% ipython --no-banner

In [1]: import numpy as np

In [2]: np.set_printoptions(precision=2, suppress=True, linewidth=100, floatmode="fixed")

In [3]: rd = lambda a: np.round(a, 2) + 0

In [4]: arr = np.loadtxt("a.csv", delimiter=",")

In [5]: print(arr)
[[-0.36  0.58  0.26  0.08  0.14 -0.12  0.08 -0.20  0.02 -0.10]
 [-0.96  0.79 -0.23  1.36  0.13 -1.20 -0.68  0.05  1.24  0.72]
 [-0.58  2.42  2.70 -1.98  1.54  1.58  1.66 -1.38 -0.98 -1.60]
 [ 0.79 -2.63 -2.79  1.71 -1.75 -1.37 -1.51  1.38  0.50  1.39]
 [ 3.18 -5.68 -2.90  0.16 -1.28  0.42 -1.40  2.21  0.91  1.69]
 [-0.38  0.77  0.91 -0.02  0.99  0.10  0.06 -0.25  1.02  0.16]
 [ 0.65  0.27  3.41 -1.45  4.23  1.97  0.33 -0.23  4.29  0.88]
 [-4.27  5.49 -1.39  2.21 -3.75 -3.31  0.63 -1.82 -5.40 -2.33]]

In [6]: # null space of dimension 7

In [7]: cov = arr.T @ arr

In [8]: np.linalg.matrix_rank(cov)
Out[8]: np.int64(3)

In [9]: (arr @ arr.T).shape
Out[9]: (8, 8)

In [10]: rd(np.diag(cov))
Out[10]: array([30.92, 76.80, 37.99, 15.71, 40.04, 20.85,  7.97, 12.16, 52.18, 14.11])

In [11]: rd(np.linalg.eigvalsh(cov)[::-1])
Out[11]: array([171.81, 118.67,  18.27,   0.00,   0.00,   0.00,   0.00,   0.00,   0.00,   0.00])

In [12]: rd(np.linalg.svd(arr, compute_uv=False) ** 2)
Out[12]: array([171.81, 118.67,  18.27,   0.00,   0.00,   0.00,   0.00,   0.00])

In [13]: np.allclose(cov, cov.T)
Out[13]: True

In [14]: rd(np.trace(cov)), rd((arr ** 2).sum())
Out[14]: (np.float64(308.75), np.float64(308.75))

In [15]: rk = np.linalg.matrix_rank(arr)

In [16]: rk
Out[16]: np.int64(3)

In [17]: ns = np.linalg.svd(arr)[2][rk:].T

In [18]: np.linalg.matrix_rank(arr.T @ arr), np.linalg.matrix_rank(arr @ arr.T)
Out[18]: (np.int64(3), np.int64(3))

In [19]: ns.shape
Out[19]: (10, 7)

In [20]: [int(np.linalg.matrix_rank(np.delete(arr, i, axis=0))) for i in range(8)]
Out[20]: [3, 3, 3, 3, 3, 3, 3, 3]

In [21]: left, sv, vt = np.linalg.svd(arr)

In [22]: evecs = vt[:(sv > 1e-8).sum()]

In [23]: rng = np.random.default_rng(7399)

In [24]: vec = arr[6] + -2 * arr[4] + rng.integers(2) * np.eye(10)[2]

In [25]: rd(vec)
Out[25]: array([-5.71, 11.63,  9.21, -1.77,  6.79,  1.13,  3.13, -4.65,  2.47, -2.50])

In [26]: np.allclose(evecs.T @ evecs @ vec, vec)
Out[26]: True

In [27]: np.argsort(-np.linalg.norm(arr, axis=0).round(6), kind="stable")[:3]
Out[27]: array([1, 8, 4])

In [28]: [round(float(x), 2) for x in np.linalg.svd(arr, compute_uv=False)[:3]]
Out[28]: [13.11, 10.89, 4.27]

In [29]: W = np.array([[-3, 5, -1, 4],
    ...:     [-1, 2, 1, -4],
    ...:     [3, 3, 2, 0],
    ...:     [-5, -4, -2, -5],
    ...:     [-4, -4, -3, -5],
    ...:     [-2, -2, 1, -5],
    ...:     [-3, -3, -1, 0],
    ...:     [-4, 0, -2, 4],
    ...:     [3, 0, -4, 4],
    ...:     [0, -1, -5, 1]])

In [30]: beta = np.array([2, 1, 1, 3])

In [31]: hid = np.maximum(arr @ W + beta, 0)

In [32]: (hid > 0).astype(int)
Out[32]: 
array([[1, 1, 1, 0],
       [1, 0, 0, 1],
       [1, 1, 1, 0],
       [0, 0, 0, 1],
       [0, 1, 0, 1],
       [1, 0, 0, 0],
       [1, 0, 0, 0],
       [1, 0, 1, 0]])

In [33]: Z = np.array([[1, 0], [0, 9], [8, 1], [4, 6]])

In [34]: W @ Z
Out[34]: 
array([[  5,  68],
       [ -9,  -5],
       [ 19,  29],
       [-41, -68],
       [-48, -69],
       [-14, -47],
       [-11, -28],
       [ -4,  22],
       [-13,  20],
       [-36,  -8]])
